$ python -q
>>> import numpy as np
>>> np.set_printoptions(precision=2, suppress=True, linewidth=100, sign=" ")
>>> W0 = np.loadtxt("data.csv", delimiter=",")
>>> print(W0)
[[ 3.  0.  3.  2.  1.]
 [ 0.  3.  0.  3.  2.]
 [ 3.  0.  3.  0.  3.]
 [ 2.  3.  0.  3.  0.]
 [ 1.  2.  3.  0.  3.]]
>>> evals, evecs = np.linalg.eig(W0)
>>> print(np.sort(np.linalg.eigvals(W0 @ W0)))
[  1.07   1.53  10.47  28.74  75.19]
>>> print(np.sort(np.linalg.eigvals(W0.T)))
[-1.24 -1.03  3.24  5.36  8.67]
>>> vec = np.array([5, -3, 4, 0, 0])
>>> h1 = np.maximum(W0 @ vec, 0)
>>> print(np.maximum(W0 @ vec, 0) - np.maximum(-W0 @ vec, 0))
[27. -9. 27.  1. 11.]
>>> print(np.tanh(W0 @ vec))
[ 1.   -1.    1.    0.76  1.  ]
>>> print(W0 * (h1 > 1e-9)[:, None])
[[ 3.  0.  3.  2.  1.]
 [ 0.  0.  0.  0.  0.]
 [ 3.  0.  3.  0.  3.]
 [ 2.  3.  0.  3.  0.]
 [ 1.  2.  3.  0.  3.]]
>>> print(h1)
[ 27.   0.  27.   1.  11.]
>>> print(np.flatnonzero(h1 > 1e-9))
[ 0  2  3  4]
>>> rng = np.random.default_rng(3)
>>> idx = rng.permutation(5)
>>> print(idx)
[ 4  2  1  3  0]
>>> M2 = W0[idx][:, idx]
>>> print(np.allclose(M2, W0))
False
>>> print(round(float(np.linalg.det(M2)), 2), np.round(np.linalg.det(W0[idx]), 2))
192.0 192.0
>>> print(np.diag(M2))
[ 3.  3.  3.  3.  3.]
>>> M2 = W0 / np.sqrt((W0 ** 2).mean(axis=1, keepdims=True))
>>> print(np.linalg.matrix_rank(W0 - W0.mean(axis=1, keepdims=True)))
4
>>> print(M2[1])
[ 0.    1.43  0.    1.43  0.95]
>>> print(np.linalg.norm(M2, axis=1))
[ 2.24  2.24  2.24  2.24  2.24]
>>> arr = np.array([[1, -1, 1, -1, 1, -1, 1, -1],
...     [1, -1, 1, -1, -1, 1, -1, 1],
...     [1, -1, -1, 1, 1, -1, -1, 1],
...     [1, 1, -1, -1, 1, 1, -1, -1],
...     [1, 1, -1, -1, -1, -1, 1, 1]])
>>> def softmax(z):
...     e = np.exp(z - z.max(axis=-1, keepdims=True))
...     return e / e.sum(axis=-1, keepdims=True)
... 
>>> print(np.round(softmax(10 * arr[2]), 2) + 0)
[ 0.25  0.    0.    0.25  0.25  0.    0.    0.25]
>>> print(softmax(arr[2] + 2))
[ 0.22  0.03  0.03  0.22  0.22  0.03  0.03  0.22]
>>> scores = arr @ arr.T / np.sqrt(8)
>>> print(softmax(scores + np.triu(np.full(scores.shape, -np.inf), 1)))
[[ 1.    0.    0.    0.    0.  ]
 [ 0.06  0.94  0.    0.    0.  ]
 [ 0.05  0.05  0.89  0.    0.  ]
 [ 0.05  0.05  0.05  0.85  0.  ]
 [ 0.05  0.05  0.05  0.05  0.81]]
>>> E = np.eye(7, dtype=int)[rng.permutation(7)] * np.array([-2, -1, 2, 2, -1, 1, -2])
>>> print(E)
[[ 0  0  0  2  0  0  0]
 [ 0  0  0  0  0  1  0]
 [-2  0  0  0  0  0  0]
 [ 0  0  2  0  0  0  0]
 [ 0 -1  0  0  0  0  0]
 [ 0  0  0  0 -1  0  0]
 [ 0  0  0  0  0  0 -2]]
>>> # 3 groups of indices that never mix
>>> vec = np.array([0, -2, 0, -1, -2, 0, 2, -1])
>>> h1 = np.maximum(arr @ vec, 0)
>>> print(np.flatnonzero(h1 > 1e-9))
[ 0  1  4]
>>> print(E.T @ E)
[[ 4  0  0  0  0  0  0]
 [ 0  1  0  0  0  0  0]
 [ 0  0  4  0  0  0  0]
 [ 0  0  0  4  0  0  0]
 [ 0  0  0  0  1  0  0]
 [ 0  0  0  0  0  1  0]
 [ 0  0  0  0  0  0  4]]
>>> print(E[:, 4] @ E[:, 5])
0
>>> print(E @ E.T)
[[ 4  0  0  0  0  0  0]
 [ 0  1  0  0  0  0  0]
 [ 0  0  4  0  0  0  0]
 [ 0  0  0  4  0  0  0]
 [ 0  0  0  0  1  0  0]
 [ 0  0  0  0  0  1  0]
 [ 0  0  0  0  0  0  4]]
>>> print(np.linalg.pinv(E))
[[ 0.   0.  -0.5  0.   0.   0.   0. ]
 [ 0.   0.   0.   0.  -1.   0.   0. ]
 [ 0.   0.   0.   0.5  0.   0.   0. ]
 [ 0.5  0.   0.   0.   0.   0.   0. ]
 [ 0.   0.   0.   0.   0.  -1.   0. ]
 [ 0.   1.   0.   0.   0.   0.   0. ]
 [ 0.   0.   0.   0.   0.   0.  -0.5]]
>>> print(np.linalg.norm(E, axis=0))
[ 2.  1.  2.  2.  1.  1.  2.]
>>> cent = np.array([[2, 0, 2, 1, 2, 3, 1, 3, 1, 2]])
>>> m1 = rng.normal(size=(16, 1)) @ cent + np.array([0, -2, -2, -3, 1, -3, -3, -2, 2, -3])
>>> print(m1)
[[-4.04 -2.   -6.04 -5.02 -3.04 -9.06 -5.02 -8.06 -0.02 -7.04]
 [-0.46 -2.   -2.46 -3.23  0.54 -3.7  -3.23 -2.7   1.77 -3.46]
 [-1.73 -2.   -3.73 -3.87 -0.73 -5.6  -3.87 -4.6   1.13 -4.73]
 [ 6.65 -2.    4.65  0.32  7.65  6.97  0.32  7.97  5.32  3.65]
 [ 0.45 -2.   -1.55 -2.77  1.45 -2.32 -2.77 -1.32  2.23 -2.55]
 [-0.71 -2.   -2.71 -3.35  0.29 -4.06 -3.35 -3.06  1.65 -3.71]
 [-0.56 -2.   -2.56 -3.28  0.44 -3.84 -3.28 -2.84  1.72 -3.56]
 [-1.34 -2.   -3.34 -3.67 -0.34 -5.   -3.67 -4.    1.33 -4.34]
 [-2.11 -2.   -4.11 -4.06 -1.11 -6.17 -4.06 -5.17  0.94 -5.11]
 [-0.78 -2.   -2.78 -3.39  0.22 -4.17 -3.39 -3.17  1.61 -3.78]
 [ 0.96 -2.   -1.04 -2.52  1.96 -1.55 -2.52 -0.55  2.48 -2.04]
 [-0.48 -2.   -2.48 -3.24  0.52 -3.72 -3.24 -2.72  1.76 -3.48]
 [ 1.92 -2.   -0.08 -2.04  2.92 -0.13 -2.04  0.87  2.96 -1.08]
 [-0.4  -2.   -2.4  -3.2   0.6  -3.6  -3.2  -2.6   1.8  -3.4 ]
 [ 0.05 -2.   -1.95 -2.98  1.05 -2.93 -2.98 -1.93  2.02 -2.95]
 [ 3.09 -2.    1.09 -1.45  4.09  1.64 -1.45  2.64  3.55  0.09]]
>>> # column 6 repeats column 3
>>> print(np.linalg.cond(m1) > 100)
True
>>> print([round(float(x), 2) for x in np.linalg.svd(m1, compute_uv=False)[:3]])
[36.14, 18.03, 0.0]
